% python3 -q
>>> import numpy as np
>>> np.set_printoptions(precision=2, suppress=True, linewidth=160, legacy="1.25")
>>> def rnd(a):
...     return np.round(a, 2) + 0
... 
>>> A = np.array([[-8, 4, 9], [-8, 4, 1], [-2, 1, 6]])
>>> A
array([[-8,  4,  9],
       [-8,  4,  1],
       [-2,  1,  6]])
>>> np.linalg.matrix_power(A, 4)
array([[  42,  -21,  -28],
       [ 218, -109, -668],
       [ -72,   36,  293]])
>>> A @ A
array([[ 14,  -7, -14],
       [ 30, -15, -62],
       [ -4,   2,  19]])
>>> np.trace(A)
2
>>> np.allclose(A @ A.T, A.T @ A)
False
>>> (A + A.T) / 2
array([[-8. , -2. ,  3.5],
       [-2. ,  4. ,  1. ],
       [ 3.5,  1. ,  6. ]])
>>> rnd(np.sort(np.abs(np.linalg.eigvals(A))))
array([0.  , 1.83, 3.83])
>>> out = np.array([[-3, 1, -1], [3, 1, 2], [3, 1, 0]])
>>> out[-1] = out[0]
>>> W0 = out + 0.1 * np.eye(3)
>>> W0
array([[-2.9,  1. , -1. ],
       [ 3. ,  1.1,  2. ],
       [-3. ,  1. , -0.9]])
>>> ev, evecs = np.linalg.eig(W0)
>>> rnd(W0 @ evecs[:, 0] - ev[0] * evecs[:, 0])
array([0., 0., 0.])
>>> rnd(np.sort(np.linalg.eigvals(np.linalg.inv(W0))))
array([-0.21,  0.51, 10.  ])
>>> rnd(np.prod(ev))
-0.93
>>> X = np.loadtxt("x.csv", delimiter=",")
>>> X
array([[ 2.98, -0.93,  0.98],
       [ 2.94, -0.97,  1.06],
       [ 2.98, -0.97,  1.02],
       [ 3.02, -1.05,  0.99],
       [ 3.13, -1.01,  1.03],
       [ 2.98, -0.99,  0.97],
       [ 2.98, -1.06,  0.99],
       [ 3.09, -0.96,  1.01],
       [ 2.96, -0.92,  1.03],
       [ 3.04, -0.97,  0.97],
       [ 2.91, -0.98,  0.92],
       [ 3.01, -1.02,  1.04],
       [ 2.94, -1.04,  0.98],
       [ 2.97, -0.94,  1.02],
       [ 3.04, -0.93,  0.9 ],
       [ 2.94, -0.98,  1.02],
       [ 2.95, -1.04,  0.98],
       [ 3.06, -1.  ,  1.02],
       [ 2.92, -1.03,  1.  ],
       [ 2.94, -0.98,  1.04],
       [ 2.93, -1.  ,  0.92],
       [ 2.99, -1.05,  1.03],
       [ 3.03, -1.02,  1.02],
       [ 3.02, -1.05,  1.01],
       [ 2.95, -1.  ,  0.99],
       [ 2.93, -0.94,  1.08]])
>>> cov = np.cov(X, rowvar=False)
>>> cov.shape
(3, 3)
>>> rnd(X.std(axis=0))
array([0.05, 0.04, 0.04])
>>> rnd(np.median(X, axis=0))
array([ 2.98, -1.  ,  1.01])
>>> rnd(cov)
array([[0., 0., 0.],
       [0., 0., 0.],
       [0., 0., 0.]])
>>> rnd(np.polyfit(X[:, 0], X[:, 1], 1))
array([-0.04, -0.88])
>>> np.argwhere(np.triu(np.abs(np.corrcoef(X.T)) > 0.8, 1))
array([], shape=(0, 2), dtype=int64)
>>> cen = (X - X.mean(axis=0)) / X.std(axis=0)
>>> np.argwhere(np.abs(cen) > 2)
array([[ 4,  0],
       [14,  2]])
>>> rnd(cen.std(axis=0))
array([1., 1., 1.])
>>> c = np.linalg.lstsq(np.delete(cen, 1, axis=1), cen[:, 1])[0]
>>> rnd(c)
array([-0.05,  0.01])
>>> np.abs(c).argmax()
0
>>> rnd(1 - np.var(cen[:, 1] - np.delete(cen, 1, axis=1) @ c))
0.0
>>> [round(float(x), 2) for x in np.linalg.svd(X, compute_uv=False)[:3]]
[16.84, 0.21, 0.21]
>>> np.linalg.cond(X) > 100
False
>>> np.argsort(-np.linalg.norm(X, axis=0).round(6), kind="stable")[:3]
array([0, 2, 1])
>>> np.linalg.matrix_rank(X, rtol=0.1)
1
>>> cen = X - X.mean(axis=0)
>>> evecs = np.linalg.svd(cen)[2][:1]
>>> out = cen - cen @ evecs.T @ evecs
>>> rnd(np.cov(cen @ evecs.T, rowvar=False))
0.0
>>> rnd(np.diag(evecs.T @ evecs))
array([0.98, 0.01, 0.01])
>>> np.linalg.norm(out, axis=1).round(6).argmax()
14
>>> rnd(out.std(axis=0))
array([0.01, 0.04, 0.04])
>>> rnd((cen @ evecs.T).std(axis=0))
array([0.05])
